$ python -q
>>> import numpy as np
>>> import numpy.linalg as la
>>> np.set_printoptions(precision=2, suppress=True, linewidth=120, legacy="1.25")
>>> m1 = np.load("dump.npy")
>>> m1
array([[ 0,  0, -1,  0,  0,  0],
       [ 1,  0,  0,  0,  0,  0],
       [ 0,  0,  0,  0,  2,  0],
       [ 0,  0,  0,  0,  0, -1],
       [ 0,  2,  0,  0,  0,  0],
       [ 0,  0,  0,  2,  0,  0]])
>>> B = la.inv(m1)
>>> m1 @ B
array([[1., 0., 0., 0., 0., 0.],
       [0., 1., 0., 0., 0., 0.],
       [0., 0., 1., 0., 0., 0.],
       [0., 0., 0., 1., 0., 0.],
       [0., 0., 0., 0., 1., 0.],
       [0., 0., 0., 0., 0., 1.]])
>>> m1 @ m1
array([[ 0,  0,  0,  0, -2,  0],
       [ 0,  0, -1,  0,  0,  0],
       [ 0,  4,  0,  0,  0,  0],
       [ 0,  0,  0, -2,  0,  0],
       [ 2,  0,  0,  0,  0,  0],
       [ 0,  0,  0,  0,  0, -2]])
>>> (la.matrix_power((m1 != 0) + (m1.T != 0) + np.eye(6), 6) > 0).astype(int)
array([[1, 1, 1, 0, 1, 0],
       [1, 1, 1, 0, 1, 0],
       [1, 1, 1, 0, 1, 0],
       [0, 0, 0, 1, 0, 1],
       [1, 1, 1, 0, 1, 0],
       [0, 0, 0, 1, 0, 1]])
>>> np.flatnonzero(la.matrix_power((m1 != 0) + (m1.T != 0) + np.eye(6), 6)[2])
array([0, 1, 2, 4])
>>> O, vecs = la.qr(m1[:, :3])[0], la.qr(m1[:, 3:])[0]
>>> s = la.svd(O.T @ vecs, compute_uv=False)
>>> s
array([0., 0., 0.])
>>> (s > 0.9).sum()
0
>>> np.round(la.norm(O @ O.T - vecs @ vecs.T, 2), 2)
1.0
>>> np.degrees(np.arccos(s.clip(0, 1)))
array([90., 90., 90.])
>>> B = np.array([[-1, 3], [-5, -3], [7, 7], [-3, 1], [3, -9], [-9, 4]])
>>> np.einsum("ik,kj->ji", m1, B)
array([[ -7,  -1,   6,   9, -10,  -6],
       [ -7,   3, -18,  -4,  -6,   2]])
>>> la.matrix_rank(np.vstack([m1, B.T]))
6
>>> B.T @ m1.T
array([[ -7,  -1,   6,   9, -10,  -6],
       [ -7,   3, -18,  -4,  -6,   2]])
